>>> import numpy as np
>>> from numpy import linalg as LA
>>> np.set_printoptions(precision=2, suppress=True, linewidth=200)
>>> F = np.load("x.npy")
>>> print(F)
[[ 0.71  0.71  0.  ]
 [-0.71  0.71  0.  ]
 [ 0.    0.    1.  ]]
>>> # columns are unit length and at right angles
>>> x0 = np.array([3, 2, 4])
>>> y = F @ x0
>>> b, lr = np.zeros(3), 1 / LA.norm(F, 2) ** 2
>>> for i in range(30):
...     b -= lr * F.T @ (F @ b - y)
...     if i % 5 == 0: print(i, round(LA.norm(F @ b - y), 2))
... 
0 0.0
5 0.0
10 0.0
15 0.0
20 0.0
25 0.0
>>> print(round(LA.cond(F), 2))
1.0
>>> print(b)
[3. 2. 4.]
>>> rng = np.random.default_rng(58295)
>>> idx = rng.permutation(3)
>>> M2 = F[:, idx] * rng.choice([-1, 1], 3)
>>> print(M2)
[[ 0.    0.71 -0.71]
 [ 0.   -0.71 -0.71]
 [ 1.    0.   -0.  ]]
>>> left, _, VT = LA.svd(F.T @ M2)
>>> print(idx)
[2 0 1]
>>> print(left @ VT)
[[ 0.  1.  0.]
 [ 0.  0. -1.]
 [ 1.  0.  0.]]
>>> W0 = np.load("w.npy")
>>> print(W0)
[[29.16 21.73  0.19 31.33 -0.37 21.82 30.33]
 [29.79 21.67 -0.79 29.04 -1.69 21.39 28.75]
 [28.22 19.88  0.46 32.37 -1.26 20.55 29.36]
 [30.16 19.85  0.62 30.38  0.62 20.71 29.53]
 [28.35 22.91  0.98 29.3   0.86 19.43 30.51]
 [30.14 20.56  0.36 30.48  0.97 21.68 30.16]
 [31.42 19.26 -0.95 30.6   0.27 19.38 28.94]
 [29.17 21.58 -0.2  29.62 -0.3  19.92 30.27]
 [29.61 20.51 -0.85 29.52 -0.14 20.44 30.33]
 [30.57 19.87 -0.83 30.29 -1.06 19.97 29.37]
 [29.25 19.75  1.88 29.29  0.03 19.2  28.17]
 [31.14 19.55  0.68 29.21  0.29 17.15 29.17]
 [28.97 20.26  0.57 30.8  -0.61 19.75 29.05]
 [30.44 19.81 -1.15 28.88  0.43 19.88 29.68]
 [30.04 20.12  0.52 29.77  1.2  21.19 29.38]
 [29.75 22.06  0.21 29.86 -0.88 19.57 31.54]
 [30.17 18.68  0.24 30.32  0.95 19.86 29.99]
 [30.24 19.01  0.25 30.49 -1.39 18.29 30.33]]
>>> hat = W0 @ LA.solve(W0.T @ W0, W0.T)
>>> print(np.diag(hat))
[0.22 0.71 0.61 0.17 0.66 0.25 0.58 0.17 0.24 0.22 0.54 0.54 0.2  0.3  0.29 0.4  0.35 0.55]
>>> print(round(np.trace(hat), 2))
7.0
>>> print(hat @ W0[:, 5])
[21.82 21.39 20.55 20.71 19.43 21.68 19.38 19.92 20.44 19.97 19.2  17.15 19.75 19.88 21.19 19.57 19.86 18.29]
